$ python -q
>>> import numpy as np
>>> np.set_printoptions(precision=1, suppress=True, linewidth=120, legacy="1.25")
>>> m1 = np.load("mat.npy")
>>> m1
array([[4., 1., 0.],
       [0., 4., 1.],
       [0., 0., 4.]])
>>> Q, evecs = np.linalg.qr(m1[:, :2])[0], np.linalg.qr(m1[:, 2:])[0]
>>> s = np.linalg.svd(Q.T @ evecs, compute_uv=False)
>>> s
array([0.2])
>>> round(float(np.linalg.norm(Q @ Q.T - evecs @ evecs.T, 2)), 1)
1.0
>>> rng = np.random.default_rng(189469)
>>> idx = rng.permutation(3)
>>> idx
array([0, 2, 1])
>>> out = m1[idx][:, idx]
>>> np.diag(out)
array([4., 4., 4.])
>>> np.trace(out)
12.0
>>> hat = np.triu(np.array([[1, 3, 3], [0, -2, 2], [-1, -2, 1]]), 1) + np.eye(3)
>>> out = hat @ m1 @ np.linalg.inv(hat)
>>> round(np.linalg.det(out), 1)
64.0
>>> np.trace(out), np.trace(m1)
(12.0, 12.0)
>>> np.linalg.matrix_rank(out)
3
>>> np.poly(out)
array([  1., -12.,  48., -64.])
>>> idx = rng.integers(0, 2, 6)
>>> feats = np.triu((idx[:, None] == idx) & (rng.random((6, 6)) < 0.8), 1).astype(int)
>>> feats += feats.T
>>> feats
array([[0, 0, 0, 0, 0, 0],
       [0, 0, 1, 1, 1, 1],
       [0, 1, 0, 1, 1, 1],
       [0, 1, 1, 0, 1, 1],
       [0, 1, 1, 1, 0, 1],
       [0, 1, 1, 1, 1, 0]])
>>> left, s, Vh = np.linalg.svd(feats)
>>> evecs = Vh[:(s > 1e-8).sum()]
>>> x0 = feats[4] + 3 * feats[0] + rng.integers(2) * np.eye(6)[1]
>>> x0
array([0., 2., 1., 1., 0., 1.])
>>> np.diag(evecs.T @ evecs)
array([0., 1., 1., 1., 1., 1.])
>>> W0 = np.load("x.npy")
>>> W0
array([[-2, -2, -2, -2],
       [-2, -4, -4, -4],
       [-2, -4, -6, -6],
       [-2, -4, -6, -8]])
>>> (W0 - W0.T) / 2
array([[0., 0., 0., 0.],
       [0., 0., 0., 0.],
       [0., 0., 0., 0.],
       [0., 0., 0., 0.]])
>>> round(np.linalg.det(W0), 1)
16.0
>>> W0 @ W0
array([[ 16,  28,  36,  40],
       [ 28,  52,  68,  76],
       [ 36,  68,  92, 104],
       [ 40,  76, 104, 120]])
>>> np.trace(W0)
-20
>>> data = np.load("sample5.npy")
>>> data
array([[-1., -2.,  1.,  1.],
       [-2.,  2., -2., -2.],
       [ 1., -2., -1.,  1.],
       [ 1., -2.,  1., -1.]])
>>> vals, evecs = np.linalg.eigh(data)
>>> x0 = np.array([-1, 3, -1, 2])
>>> x0 @ data @ x0
6.0
>>> np.linalg.eigvalsh(data[1:, 1:])
array([-2., -2.,  4.])
>>> vals, evecs = np.linalg.eigh(data)
>>> np.linalg.svd(data, compute_uv=False)
array([5., 2., 2., 2.])
>>> np.linalg.eigvalsh(data + 3 * np.eye(4))
array([1., 1., 1., 8.])
>>> np.abs(evecs[:, -1]).round(6).argmax()
1
>>> np.unique(vals.round(6) + 0, return_counts=True)[1]
array([3, 1])
>>> np.linalg.eigvalsh(data @ data)
array([ 4.,  4.,  4., 25.])
>>> x0 = np.array([-1, 2, 2, 0])
>>> y = data @ x0
>>> c, lr = np.zeros(4), 1 / np.linalg.norm(data, 2) ** 2
>>> for i in range(30):
...     c -= lr * data.T @ (data @ c - y)
...     if i % 5 == 0: print(i, round(np.linalg.norm(data @ c - y), 1))
... 
0 4.7
5 2.0
10 0.8
15 0.3
20 0.1
25 0.1
>>> round(float(np.linalg.cond(data)), 1)
2.5
>>> ang = np.radians(120)
>>> r_ = np.eye(4)
>>> r_[3, 3] = r_[0, 0] = np.cos(ang)
>>> r_[3, 0], r_[0, 3] = -np.sin(ang), np.sin(ang)
>>> r_
array([[-0.5,  0. ,  0. ,  0.9],
       [ 0. ,  1. ,  0. ,  0. ],
       [ 0. ,  0. ,  1. ,  0. ],
       [-0.9,  0. ,  0. , -0.5]])
>>> out = data @ r_.T
>>> np.round(np.linalg.det(r_), 1), round(float(np.trace(r_)), 1)
(1.0, 1.0)
>>> Q = data.astype(float).copy()
>>> for j in range(4):
...     Q[:, j] -= Q[:, :j] @ (Q[:, :j].T @ Q[:, j])
...     Q[:, j] /= np.linalg.norm(Q[:, j])
... 
>>> Q
array([[-0.4, -0.9,  0.2,  0.2],
       [-0.8,  0.1, -0.5, -0.4],
       [ 0.4, -0.3, -0.8,  0.2],
       [ 0.4, -0.3,  0.1, -0.9]])
>>> np.round(Q.T @ Q, 1) + 0
array([[1., 0., 0., 0.],
       [0., 1., 0., 0.],
       [0., 0., 1., 0.],
       [0., 0., 0., 1.]])
>>> arr = np.loadtxt("out19.csv", delimiter=",")
>>> arr
array([[-1.,  2., -1.,  2.],
       [ 0.,  1.,  0.,  1.],
       [-1.,  2., -1.,  2.],
       [ 0.,  1.,  0.,  1.]])
>>> rk = np.linalg.matrix_rank(arr)
>>> rk
2
>>> ns = np.linalg.svd(arr)[2][rk:].T
>>> [int(np.linalg.matrix_rank(np.delete(arr, i, axis=0))) for i in range(4)]
[2, 2, 2, 2]
>>> ns.shape
(4, 2)
>>> np.linalg.matrix_rank(arr.T @ arr), np.linalg.matrix_rank(arr @ arr.T)
(2, 2)
>>> np.round(arr @ ns, 1) + 0
array([[0., 0.],
       [0., 0.],
       [0., 0.],
       [0., 0.]])
>>> np.round(ns @ ns.T, 1) + 0
array([[ 0.5,  0. , -0.5,  0. ],
       [ 0. ,  0.5,  0. , -0.5],
       [-0.5,  0. ,  0.5,  0. ],
       [ 0. , -0.5,  0. ,  0.5]])
>>> np.allclose(arr @ ns, 0)
True
>>> left, s, Vh = np.linalg.svd(arr)
>>> s.round(1) + 0
array([4.8, 0.8, 0. , 0. ])
>>> out = left[:, :2] @ np.diag(s[:2]) @ Vh[:2]
>>> np.linalg.matrix_rank(arr, rtol=0.05)
2
>>> round(np.linalg.norm(arr - out) / np.linalg.norm(arr), 1)
0.0
>>> out.round(1) + 0
array([[-1.,  2., -1.,  2.],
       [ 0.,  1.,  0.,  1.],
       [-1.,  2., -1.,  2.],
       [ 0.,  1.,  0.,  1.]])
>>> f = np.array([4, 3, 1])
>>> np.convolve(data[0], f)
array([ -4., -11.,  -3.,   5.,   4.,   1.])
>>> np.polyval(f, data[0])
array([ 2., 11.,  8.,  8.])
>>> np.cross(data[0, :3], data[1, :3])
array([ 2., -4., -6.])
>>> np.kron(np.eye(2, dtype=int), arr)
array([[-1.,  2., -1.,  2., -0.,  0., -0.,  0.],
       [ 0.,  1.,  0.,  1.,  0.,  0.,  0.,  0.],
       [-1.,  2., -1.,  2., -0.,  0., -0.,  0.],
       [ 0.,  1.,  0.,  1.,  0.,  0.,  0.,  0.],
       [-0.,  0., -0.,  0., -1.,  2., -1.,  2.],
       [ 0.,  0.,  0.,  0.,  0.,  1.,  0.,  1.],
       [-0.,  0., -0.,  0., -1.,  2., -1.,  2.],
       [ 0.,  0.,  0.,  0.,  0.,  1.,  0.,  1.]])
>>> round(float(np.linalg.det(arr.T)), 1)
0.0
>>> np.round(np.linalg.det(2 * arr), 1), np.round(np.linalg.det(arr), 1)
(0.0, 0.0)
>>> K = np.loadtxt("m.csv", delimiter=",")
>>> K
array([[5., 9., 1., 9., 4., 0.],
       [0., 3., 6., 2., 7., 0.],
       [0., 0., 0., 4., 2., 9.],
       [0., 0., 0., 7., 0., 6.],
       [0., 0., 0., 0., 9., 7.],
       [0., 0., 0., 0., 0., 0.]])
>>> (K + K.T) / 2
array([[5. , 4.5, 0.5, 4.5, 2. , 0. ],
       [4.5, 3. , 3. , 1. , 3.5, 0. ],
       [0.5, 3. , 0. , 2. , 1. , 4.5],
       [4.5, 1. , 2. , 7. , 0. , 3. ],
       [2. , 3.5, 1. , 0. , 9. , 3.5],
       [0. , 0. , 4.5, 3. , 3.5, 0. ]])
>>> np.sort(np.abs(np.linalg.eigvals(K)))
array([0., 0., 3., 5., 7., 9.])
>>> np.allclose(K, K.T)
False
>>> round(np.abs(np.linalg.eigvals(K)).max(), 1)
9.0
>>> round(float(np.linalg.det(K)), 1)
0.0
>>> np.argsort(-np.linalg.norm(K, axis=0).round(6), kind="stable")[:3]
array([5, 3, 4])
>>> np.linalg.matrix_rank(K, rtol=0.1)
4
>>> [round(float(x), 1) for x in np.linalg.svd(K, compute_uv=False)[:3]]
[18.6, 12.3, 10.0]
>>> round(np.linalg.norm(K, 2) / np.linalg.norm(K), 1)
0.7
>>> np.allclose(K[:-1].T @ np.linalg.lstsq(K[:-1].T, K[-1])[0], K[-1])
True
>>> round(np.trace(np.linalg.pinv(K) @ K), 1)
5.0
>>> np.linalg.lstsq(K[:-1].T, K[-1])[2]
5
>>> idx = rng.permutation(6)
>>> idx
array([1, 5, 2, 0, 4, 3])
>>> out = K[idx][:, idx]
>>> np.allclose(out, K)
False
>>> np.sort(np.abs(np.linalg.eigvals(out)))
array([0., 0., 3., 5., 7., 9.])
>>> np.trace(out)
24.0
>>> np.diag(out)
array([3., 0., 0., 5., 9., 7.])
>>> np.linalg.matrix_rank(K - K[0, 0] * np.eye(6))
5
>>> np.sort(np.linalg.eigvals(K))
array([0., 0., 3., 5., 7., 9.])
>>> K @ K
array([[ 25.,  72.,  59., 130., 121.,  91.],
       [  0.,   9.,  18.,  44.,  96., 115.],
       [  0.,   0.,   0.,  28.,  18.,  38.],
       [  0.,   0.,   0.,  49.,   0.,  42.],
       [  0.,   0.,   0.,   0.,  81.,  63.],
       [  0.,   0.,   0.,   0.,   0.,   0.]])
>>> X = np.diag(np.array([8, 9, -9, 1, -6, -3])) + 2 * np.eye(6, k=1) + 2 * np.eye(6, k=-1)
>>> X
array([[ 8.,  2.,  0.,  0.,  0.,  0.],
       [ 2.,  9.,  2.,  0.,  0.,  0.],
       [ 0.,  2., -9.,  2.,  0.,  0.],
       [ 0.,  0.,  2.,  1.,  2.,  0.],
       [ 0.,  0.,  0.,  2., -6.,  2.],
       [ 0.,  0.,  0.,  0.,  2., -3.]])
>>> vals, evecs = np.linalg.eigh(X)
>>> x0 = np.array([3, -2, 3, -4, -7, 2])
>>> np.round(evecs * np.abs(vals) @ evecs.T, 1) + 0
array([[ 8. ,  2. ,  0.2,  0. ,  0. ,  0. ],
       [ 2. ,  9.2,  0. ,  0.4,  0. ,  0. ],
       [ 0.2,  0. ,  9.3, -1.3,  0.2,  0.1],
       [ 0. ,  0.4, -1.3,  2.4, -1. ,  0.4],
       [ 0. ,  0. ,  0.2, -1. ,  6.3, -1.9],
       [ 0. ,  0. ,  0.1,  0.4, -1.9,  3. ]])
>>> np.linalg.eigvalsh(X[1:, 1:])
array([-9.6, -7.3, -2.2,  1.9,  9.2])
>>> np.round(x0 @ X @ x0 / (x0 @ x0), 1), round(float(vals[0]), 1), np.round(vals[-1], 1)
(-3.3, -9.6, 10.7)
>>> idx = rng.permutation(6)
>>> out = X[:, idx] * rng.choice([-1, 1], 6)
>>> out
array([[-0.,  0.,  0., -8.,  2., -0.],
       [-0.,  0.,  0., -2.,  9., -2.],
       [-2.,  0.,  0., -0.,  2.,  9.],
       [-1.,  2.,  0., -0.,  0., -2.],
       [-2., -6.,  2., -0.,  0., -0.],
       [-0.,  2., -3., -0.,  0., -0.]])
>>> left, _, Vh = np.linalg.svd(X.T @ out)
>>> np.round(left @ Vh, 1) + 0
array([[ 0.,  0.,  0., -1.,  0.,  0.],
       [ 0.,  0.,  0.,  0.,  1.,  0.],
       [ 0.,  0.,  0.,  0.,  0., -1.],
       [-1.,  0.,  0.,  0.,  0.,  0.],
       [ 0.,  1.,  0.,  0.,  0.,  0.],
       [ 0.,  0.,  1.,  0.,  0.,  0.]])
>>> Q, r_ = np.linalg.qr(out)
>>> np.round(Q @ r_, 1) + 0
array([[ 0.,  0.,  0., -8.,  2.,  0.],
       [ 0.,  0.,  0., -2.,  9., -2.],
       [-2.,  0.,  0.,  0.,  2.,  9.],
       [-1.,  2.,  0.,  0.,  0., -2.],
       [-2., -6.,  2.,  0.,  0.,  0.],
       [ 0.,  2., -3.,  0.,  0.,  0.]])
>>> abs(r_[0, 0]), np.round(np.linalg.norm(out[:, 0]), 1)
(3.0, 3.0)
>>> np.round(Q.T @ Q, 1) + 0
array([[1., 0., 0., 0., 0., 0.],
       [0., 1., 0., 0., 0., 0.],
       [0., 0., 1., 0., 0., 0.],
       [0., 0., 0., 1., 0., 0.],
       [0., 0., 0., 0., 1., 0.],
       [0., 0., 0., 0., 0., 1.]])
>>> J = np.array([[0, 2, 1, 1, 2, 0],
...     [1, 2, 2, 0, 1, 1],
...     [2, 0, 1, 2, 0, 0],
...     [0, 0, 0, 2, 2, 1],
...     [1, 1, 2, 1, 2, 2],
...     [1, 1, 1, 1, 1, 1]]) * (rng.random((6, 6)) < 0.3)
>>> J
array([[0, 0, 0, 0, 0, 0],
       [0, 0, 2, 0, 0, 0],
       [2, 0, 0, 2, 0, 0],
       [0, 0, 0, 2, 2, 0],
       [1, 0, 0, 0, 0, 2],
       [0, 0, 0, 1, 1, 0]])
>>> left, s, Vh = np.linalg.svd(J)
>>> s.round(1) + 0
array([3.7, 2.5, 2. , 1.7, 0. , 0. ])
>>> out = left[:, :4] @ np.diag(s[:4]) @ Vh[:4]
>>> out.round(1) + 0
array([[0., 0., 0., 0., 0., 0.],
       [0., 0., 2., 0., 0., 0.],
       [2., 0., 0., 2., 0., 0.],
       [0., 0., 0., 2., 2., 0.],
       [1., 0., 0., 0., 0., 2.],
       [0., 0., 0., 1., 1., 0.]])
>>> np.linalg.matrix_rank(J, rtol=0.05)
4
>>> round(np.linalg.norm(J - out, 2), 1), round(float(s[4]), 1)
(0.0, 0.0)
>>> round(float(np.abs(J - out).max()), 1)
0.0
>>> round(np.linalg.norm(J - out) / np.linalg.norm(J), 1)
0.0
>>> rk = np.linalg.matrix_rank(J)
>>> rk
4
>>> ns = np.linalg.svd(J)[2][rk:].T
>>> [int(np.linalg.matrix_rank(J[:, :j + 1])) for j in range(6)]
[1, 1, 2, 3, 4, 4]
>>> ns.shape
(6, 2)
>>> left, s, Vh = np.linalg.svd(J)
>>> evecs = Vh[:(s > 1e-8).sum()]
>>> x0 = J[4] + 2 * J[2] + rng.integers(2) * np.eye(6)[3]
>>> x0
array([5., 0., 0., 4., 0., 2.])
>>> np.round(evecs.T @ evecs, 1) + 0
array([[ 0.7,  0. ,  0. ,  0.3, -0.3,  0.2],
       [ 0. ,  0. ,  0. ,  0. ,  0. ,  0. ],
       [ 0. ,  0. ,  1. ,  0. ,  0. ,  0. ],
       [ 0.3,  0. ,  0. ,  0.7,  0.3, -0.2],
       [-0.3,  0. ,  0. ,  0.3,  0.7,  0.2],
       [ 0.2,  0. ,  0. , -0.2,  0.2,  0.9]])
>>> np.allclose(evecs.T @ evecs @ x0, x0)
True
>>> round(np.trace(np.linalg.pinv(J) @ J), 1)
4.0
>>> np.linalg.lstsq(J[:-1].T, J[-1])[2]
4
>>> np.round(J @ np.linalg.pinv(J) @ J, 1) + 0
array([[0., 0., 0., 0., 0., 0.],
       [0., 0., 2., 0., 0., 0.],
       [2., 0., 0., 2., 0., 0.],
       [0., 0., 0., 2., 2., 0.],
       [1., 0., 0., 0., 0., 2.],
       [0., 0., 0., 1., 1., 0.]])
>>> np.abs(np.diag(np.linalg.qr(J)[1])) > 1e-9
array([ True, False, False,  True,  True, False])
